>>> import numpy as np
>>> from numpy import linalg as LA
>>> np.set_printoptions(precision=2, suppress=True, linewidth=100)
>>> tidy = lambda a: np.round(a, 2) + 0
>>> mat = np.array([[-1.0, 1.0, 0.0, 0.0, 0.0, 0.0, 0.0],
...     [-1.0, 2.0, 0.0, 0.0, 0.0, 0.0, 0.0],
...     [0.0, 0.0, 1.0, 3.0, 3.0, 3.0, 2.0],
...     [0.0, 0.0, 3.0, 3.0, 2.0, 2.0, 1.0],
...     [0.0, 0.0, 1.0, 0.0, 3.0, 0.0, 1.0],
...     [0.0, 0.0, 0.0, 3.0, 3.0, 0.0, 0.0],
...     [0.0, 0.0, 0.0, 2.0, 2.0, 1.0, 1.0]])
>>> x0 = np.array([0, 3, 0, 0, 3, 0, 2])
>>> y = mat @ x0
>>> print(y)
[ 3.  6. 13.  8. 11.  9.  8.]
>>> print(tidy(LA.solve(mat, y)))
[0. 3. 0. 0. 3. 0. 2.]
>>> print(tidy(LA.solve(mat, mat[:, 6])))
[0. 0. 0. 0. 0. 0. 1.]
>>> A2 = np.array([[3, 1], [1, 1], [2, 0], [-3, 0], [-2, 0], [1, -1], [-2, 0]])
>>> print(LA.matrix_rank(mat @ A2))
2
>>> print(np.einsum("ik,kj->ji", mat, A2))
[[ -2.  -1. -14.  -7.  -6. -15. -11.]
 [  0.   1.  -3.  -2.   0.   0.  -1.]]
>>> print(np.vstack([mat, A2.T]).shape)
(9, 7)
>>> print(mat @ A2)
[[ -2.   0.]
 [ -1.   1.]
 [-14.  -3.]
 [ -7.  -2.]
 [ -6.   0.]
 [-15.   0.]
 [-11.  -1.]]
>>> print(A2.T @ mat.T)
[[ -2.  -1. -14.  -7.  -6. -15. -11.]
 [  0.   1.  -3.  -2.   0.   0.  -1.]]
>>> print(np.einsum("ij->j", mat))
[-2.  3.  5. 11. 13.  6.  5.]
>>> print(LA.matrix_rank(np.vstack([mat, A2.T])))
7
>>> u, r1 = mat[0], mat[5]
>>> print(u @ u)
2.0
>>> print(u @ r1)
0.0
>>> pr = (u @ r1) / (u @ u) * u
>>> print(np.outer(u, r1))
[[-0. -0. -0. -3. -3. -0. -0.]
 [ 0.  0.  0.  3.  3.  0.  0.]
 [ 0.  0.  0.  0.  0.  0.  0.]
 [ 0.  0.  0.  0.  0.  0.  0.]
 [ 0.  0.  0.  0.  0.  0.  0.]
 [ 0.  0.  0.  0.  0.  0.  0.]
 [ 0.  0.  0.  0.  0.  0.  0.]]
>>> A2 = LA.inv(mat)
>>> print(tidy(mat @ A2))
[[1. 0. 0. 0. 0. 0. 0.]
 [0. 1. 0. 0. 0. 0. 0.]
 [0. 0. 1. 0. 0. 0. 0.]
 [0. 0. 0. 1. 0. 0. 0.]
 [0. 0. 0. 0. 1. 0. 0.]
 [0. 0. 0. 0. 0. 1. 0.]
 [0. 0. 0. 0. 0. 0. 1.]]
>>> print(tidy(LA.det(mat) * LA.det(A2)))
1.0
>>> print(tidy(LA.cond(mat)))
40.76
>>> print((np.abs(A2) > 1e-9).astype(int))
[[1 1 0 0 0 0 0]
 [1 1 0 0 0 0 0]
 [0 0 1 1 1 1 0]
 [0 0 1 1 1 1 1]
 [0 0 1 1 1 1 1]
 [0 0 1 1 1 1 1]
 [0 0 1 1 1 1 1]]
>>> X = np.loadtxt("mat.csv", delimiter=",")
>>> print(X)
[[ 2.94  3.02  3.01  0.98  1.02  1.02  1.01  3.05  0.02  2.  ]
 [ 3.01  2.97  2.97  0.84  1.09  1.05  1.02  2.98 -0.14  1.99]
 [ 2.91  2.98  3.01  0.93  1.02  1.    0.97  3.05 -0.08  2.06]
 [ 2.97  2.99  3.09  0.94  1.06  1.03  0.95  2.98  0.01  1.95]
 [ 2.96  3.01  2.99  1.04  1.01  1.03  1.02  3.01  0.01  2.06]
 [ 3.03  2.96  2.98  1.08  1.    0.92  1.02  2.98  0.01  2.01]
 [ 2.93  3.02  3.08  1.08  0.93  1.02  1.04  3.01  0.02  1.98]
 [ 2.9   3.05  3.04  0.93  1.    0.97  0.94  3.   -0.01  1.92]
 [ 2.97  3.03  3.11  0.95  0.97  1.02  0.93  2.98 -0.05  2.05]
 [ 2.98  2.98  2.96  1.06  1.05  1.03  1.09  2.97 -0.02  2.03]
 [ 3.06  3.05  3.    1.01  1.02  1.03  0.93  2.97  0.02  2.07]
 [ 2.99  2.97  3.06  1.    1.02  1.01  1.05  3.04 -0.05  2.01]
 [ 3.    3.01  3.04  0.97  1.02  0.98  1.03  2.99 -0.08  1.98]
 [ 3.13  2.99  0.94  2.95  2.97 -0.01  2.99  0.07  0.03  2.97]
 [ 3.01  2.92  1.1   2.96  3.    0.04  3.   -0.03  0.    2.97]
 [ 2.99  2.94  1.07  2.91  2.94 -0.05  3.   -0.04 -0.03  3.06]
 [ 3.07  3.06  0.86  2.94  3.05 -0.01  3.02 -0.03  0.03  2.93]
 [ 2.95  3.02  1.02  3.04  3.03 -0.03  2.99 -0.03  0.    3.02]
 [ 3.05  2.99  0.96  2.95  2.96  0.01  3.03 -0.03 -0.1   3.  ]
 [ 2.98  2.94  0.97  3.06  2.97  0.05  3.02  0.08  0.03  2.95]
 [ 3.    3.01  1.01  3.    2.96  0.    2.98 -0.02  0.03  3.  ]
 [ 3.06  3.    0.99  3.07  3.02  0.02  2.93  0.07 -0.01  2.99]
 [ 2.91  3.04  1.08  3.07  3.04 -0.07  3.02  0.03 -0.02  2.99]
 [ 2.99  2.96  1.08  2.95  2.98 -0.05  3.03  0.09  0.03  3.  ]
 [ 3.04  2.95  1.01  2.92  2.95 -0.04  2.97 -0.04  0.03  3.11]
 [ 3.07  3.01  0.95  2.97  2.96 -0.09  2.99  0.02 -0.02  3.01]]
>>> Xs = X - X.mean(axis=0)
>>> Uu, sig, vt = LA.svd(Xs, full_matrices=False)
>>> print(LA.matrix_rank(Xs))
10
>>> print(tidy(Xs.mean(axis=0)))
[0. 0. 0. 0. 0. 0. 0. 0. 0. 0.]
>>> print(tidy(np.abs(vt[-1])))
[0.23 0.62 0.31 0.17 0.12 0.17 0.54 0.14 0.14 0.25]
>>> print(np.searchsorted(np.cumsum(sig ** 2) / (sig ** 2).sum(), 0.9) + 1)
1
>>> print(tidy(sig ** 2 / (sig ** 2).sum()))
[1. 0. 0. 0. 0. 0. 0. 0. 0. 0.]
>>> print(tidy(sig))
[13.24  0.36  0.31  0.26  0.23  0.19  0.18  0.16  0.15  0.11]
>>> print(tidy(vt[0] * np.sign(vt[0, np.abs(vt[0]).argmax()])))
[-0.01  0.    0.39 -0.39 -0.38  0.2  -0.38  0.58 -0.01 -0.19]
>>> print(np.abs(Uu[:, 0]).argmax())
16
